>>> import numpy as np
>>> np.set_printoptions(precision=3, suppress=True, linewidth=200, floatmode="fixed")
>>> F = np.loadtxt("layer0.csv", delimiter=",")
>>> F
array([[  0.200,   0.200,   0.300,  -1.500,   0.300,  -1.100,  -1.400,  -0.700,   0.600,  -0.500],
       [ -1.800,  -0.300,  -1.500,  -0.500,  -0.100,   0.700,   1.000,   0.800,   0.300,  -0.500],
       [ -0.700,  -1.200,  -1.800,   0.100,   0.000,  -0.900,  -1.700,   0.300,  -0.700,   0.900],
       [ -0.100,  -0.300,  -0.500,   0.400,  -0.100,   0.300,  -0.200,   0.500,  -0.200,   0.000],
       [ -0.300,   0.900,   0.100,  -0.400,  -0.300,  -0.300,  -0.700,  -0.700,   0.000,   0.400],
       [  0.100,   1.500,   1.100,  -0.700,   1.400,  -1.400,   0.000,   0.300,  -0.800,   1.700],
       [  1.800,  -0.500,   0.500,  -1.200,   0.200,   1.500,  -0.400,   0.400,  -1.100,   0.100],
       [ -1.400,   0.100,   0.500,   0.500,  -0.600,  -1.700,  -0.100,   0.300,  -2.100,   0.800],
       [ -0.500,  -0.700,  -0.700,   0.100,  -0.400,   1.100,  -0.700,   0.200,   0.400,   1.100],
       [ -0.400,   1.600,  -1.200,  -0.700,   0.200,  -0.400,  -0.500,   1.600,   0.700,  -0.200],
       [ 16.000,  22.000,  10.000,   8.000, -24.000,   8.000, -54.000,  20.000,  -8.000,  28.000],
       [ -0.700,   0.100,   1.200,   0.100,   0.400,   0.600,  -0.700,   1.400,   1.100,   0.900],
       [  0.900,   1.600,  -2.300,  -0.700,   1.600,  -1.200,  -0.500,   0.600,  -0.400,   1.500],
       [ -1.900,  -0.500,  -0.300,   1.400,  -2.800,   0.800,   0.000,  -0.300,  -0.400,   0.100],
       [  2.300,  -0.300,   0.700,   0.800,   0.200,   0.400,  -1.000,  -2.800,  -2.200,   1.200],
       [ -0.900,  -0.200,   2.600,  -1.000,  -1.200,  -1.000,   0.900,  -0.200,   0.500,   0.200],
       [  0.600,   2.400,  -1.400,   0.100,   0.200,  -1.200,  -0.600,   0.100,  -0.100,  -0.800],
       [  0.600,  -0.100,   0.300,   0.600,   1.000,  -1.400,  -2.100,  -0.800,   0.100,   0.300],
       [ -1.300,   0.300,   1.200,  -0.600,   0.700,  -1.500,   0.600,  -1.300,   0.100,  -1.700],
       [  0.300,   0.500,   0.200,  -1.300,  -1.700,   0.200,   1.300,  -0.600,   0.700,  -0.700],
       [ -0.300,  -0.100,   0.000,   1.100,   0.000,  -0.300,  -0.300,   1.400,   0.100,  -0.500],
       [  0.400,  -0.500,  -0.600,  -0.400,   0.800,  -0.300,   0.300,  -0.200,   0.800,  -0.600],
       [  0.300,   0.300,  -0.200,   1.500,  -0.100,   0.100,   0.100,   0.200,   1.100,   0.000],
       [  1.100,  -2.100,  -2.100,  -1.600,  -0.600,   0.100,  -0.200,   0.600,   1.000,  -0.100],
       [  0.600,  -1.100,   0.600,  -1.100,   1.000,  -1.700,   0.300,  -0.500,  -0.100,  -0.100],
       [ -0.400,  -2.200,  -0.600,   0.700,   0.300,   0.100,   2.600,   1.000,   0.200,  -0.500],
       [  0.100,  -0.200,   1.000,  -0.500,  -0.700,   0.400,   0.000,   0.500,  -0.100,  -1.000],
       [ -0.100,  -0.700,   2.100,  -0.600,   1.000,   1.800,  -0.900,   0.900,   1.900,   2.600]])
>>> t3 = np.stack([F, -1 * F, F[::-1]])
>>> t3.shape
(3, 28, 10)
>>> A2 = np.c_[F[:, :5] @ np.array([[1, 7, 6, 0, 7],
...     [8, 4, 6, 0, 1],
...     [8, 9, 2, 5, 1],
...     [7, 9, 2, 8, 8],
...     [4, 2, 3, 2, 6]]), np.array([0, -2, 3, -1, 0, -2, 2, -1, 0, 3, -1, 1, -2, -1, 2, 0, -3, 3, 1, 0, 2, 0, 2, -3, -1, 0, -2, 0])]
>>> A2
array([[ -5.100,  -8.000,   0.900,  -9.900,  -8.300,   0.000],
       [-20.100, -32.000, -16.900, -11.700, -19.000,  -2.000],
       [-24.000, -25.000, -14.800,  -8.200,  -7.100,   3.000],
       [ -4.100,  -3.000,  -2.900,   0.500,   1.100,  -1.000],
       [  3.700,  -1.800,   2.100,  -3.300,  -6.100,   0.000],
       [ 21.600,  13.100,  14.600,   2.700,   6.100,  -2.000],
       [ -5.800,   4.700,   7.000,  -6.700,   4.200,   2.000],
       [  4.500,  -1.600,  -7.600,   5.300,  -8.800,  -1.000],
       [-12.600, -12.500,  -9.600,  -3.500,  -6.500,   0.000],
       [ -1.300, -13.100,   4.000, -11.200,  -6.800,   3.000],
       [232.000, 314.000, 192.000,  66.000,  64.000,  -1.000],
       [ 12.000,   8.000,   0.200,   7.600,  -0.400,   1.000],
       [ -3.200, -11.100,  13.800, -13.900,   9.600,  -2.000],
       [ -9.700, -11.000, -20.600,   4.100, -19.700,  -1.000],
       [ 11.900,  28.800,  15.600,  10.300,  24.100,   2.000],
       [  6.500,   4.900,  -7.000,   2.600, -19.100,   0.000],
       [ 10.100,   2.500,  16.000,  -5.800,   7.200,  -3.000],
       [ 10.400,  13.900,   7.800,   8.300,  15.200,   3.000],
       [  9.300,  -1.100,  -2.700,   2.600,  -8.200,   1.000],
       [-10.000,  -9.200,  -2.500, -12.800, -17.800,   0.000],
       [  6.600,   7.400,  -0.200,   8.800,   6.600,   2.000],
       [ -8.000,  -6.600,  -0.200,  -4.600,   3.300,   0.000],
       [ 11.200,  14.800,   5.900,  10.800,  13.600,   2.000],
       [-46.100, -35.200, -15.200, -24.500, -12.900,  -3.000],
       [ -7.100,  -2.700,  -1.000,  -3.800,   0.900,  -1.000],
       [-16.700, -10.100, -14.500,   3.200,   1.800,   0.000],
       [  0.200,   3.000,  -1.700,  -0.400,  -6.700,  -2.000],
       [ 10.900,  12.000,   1.200,   7.700,   1.900,   0.000]])
>>> np.linalg.matrix_rank(A2)
np.int64(6)
>>> np.round(np.linalg.lstsq(F, A2[:, 0])[0], 3) + 0
array([1.000, 8.000, 8.000, 7.000, 4.000, 0.000, 0.000, 0.000, 0.000, 0.000])
>>> np.linalg.norm(np.linalg.qr(F)[0].T @ A2, axis=0) ** 2 / ((A2 ** 2).sum(axis=0) + 1e-12)
array([1.000, 1.000, 1.000, 1.000, 1.000, 0.291])
>>> np.round(np.linalg.norm(A2 - F @ np.linalg.lstsq(F, A2)[0], axis=0), 3) + 0
array([0.000, 0.000, 0.000, 0.000, 0.000, 7.717])
>>> J = np.loadtxt("block19.csv", delimiter=",")
>>> J
array([[ 1.000,  0.700,  1.600, -1.600,  0.400, -0.300,  1.200,  0.800,  1.100,  0.100, -0.500],
       [ 0.300, -1.000, -1.700, -0.100,  0.500, -1.800, -0.600, -1.100,  0.000,  0.100,  0.000],
       [ 0.800, -1.000,  0.700, -0.100, -2.600,  1.000,  1.000,  0.200, -1.200,  0.700,  0.400],
       [-1.100,  1.100, -0.200, -0.600,  0.100,  1.800,  1.400,  1.800, -0.900,  1.400,  1.300],
       [ 1.200, -0.100,  1.500,  0.500, -1.200, -0.500, -0.900,  0.800, -0.600, -0.900,  1.200],
       [ 0.400, -1.000,  0.700,  0.400,  0.100, -0.800, -1.000, -0.300, -1.900,  0.000,  0.700],
       [ 0.700, -1.700,  0.200, -1.500,  1.300,  0.300, -0.100,  2.300,  0.600, -0.900, -0.200],
       [-0.500,  0.600,  0.200, -1.100,  0.100, -2.500,  0.100,  0.300, -0.100,  1.600, -0.800],
       [ 1.000, -2.400, -0.700, -1.000, -0.600,  0.300,  1.000, -1.400, -1.600,  0.000,  0.000],
       [ 0.500, -1.400, -0.300, -2.000,  1.000, -0.300,  0.700,  0.200,  0.500, -0.400,  0.900],
       [-4.000, -1.700, -0.200, -0.600, -1.900, -0.200, -2.500, -1.100,  1.400, -0.300,  0.300],
       [-1.700, -1.000, -0.400, -1.300,  0.400, -1.000,  1.200, -1.800,  1.300,  1.100, -1.900],
       [ 0.300,  0.200,  1.100,  0.700,  1.200,  0.800, -0.100, -0.500,  0.900,  1.400,  0.400],
       [ 0.500,  0.600,  0.300, -0.300, -1.800,  0.100, -0.200, -0.900,  0.300, -0.300,  0.000],
       [-1.000,  0.000,  0.200,  0.500,  0.100, -1.000,  0.300, -0.100, -0.200,  1.000,  0.600],
       [ 0.200,  0.600,  0.400,  0.700, -1.600,  0.100,  0.900, -0.900, -0.600,  0.100,  0.200],
       [-0.800, -0.500, -0.700,  0.100, -0.700, -0.500,  1.300,  0.500, -1.200,  0.600, -0.400],
       [-0.800,  0.500,  1.000,  0.600,  0.900, -1.000, -2.800,  0.500,  0.500, -1.300,  2.000],
       [-0.100,  1.100, -0.200, -1.100, -2.000,  0.900,  1.100,  1.400,  1.100,  0.100,  1.200],
       [ 1.300,  1.100, -0.400, -1.200,  1.000, -0.300,  1.500, -1.000, -0.500, -0.700,  0.400],
       [-0.500, -0.100,  0.000, -0.800, -1.200,  1.500, -0.200,  1.200,  0.900, -1.100,  2.100],
       [ 0.700, -1.000, -0.200,  0.900,  0.600,  0.900,  1.800,  0.300,  0.100, -1.900, -1.500],
       [-0.300, -1.300,  0.500,  0.700, -1.600, -1.500,  1.000,  0.200,  0.400, -1.700, -1.900],
       [ 1.200, -0.400,  0.100,  0.500, -2.400, -0.500,  1.400,  2.200,  0.300,  0.500, -0.600],
       [ 0.500,  0.000,  0.500, -1.300, -0.900,  1.000,  0.100,  0.700, -2.500,  1.100,  0.400],
       [-0.100,  0.200, -0.300,  1.000, -1.100, -1.800,  0.600, -2.400, -1.200,  0.700, -0.700],
       [ 9.500, -1.500,  7.000, -1.500, -0.500, -9.000,  8.000,  0.500,  1.000, -7.000,  6.000]])
>>> Ac = (J - J.mean(axis=0)) / J.std(axis=0)
>>> Ac.std(axis=0)
array([1.000, 1.000, 1.000, 1.000, 1.000, 1.000, 1.000, 1.000, 1.000, 1.000, 1.000])
>>> beta = np.linalg.lstsq(np.delete(Ac, 1, axis=1), Ac[:, 1])[0]
>>> np.round(1 - np.var(Ac[:, 1] - np.delete(Ac, 1, axis=1) @ beta), 3)
np.float64(0.326)
>>> beta
array([0.125, 0.155, 0.259, 0.059, 0.194, 0.162, 0.056, 0.237, 0.824, 0.416])
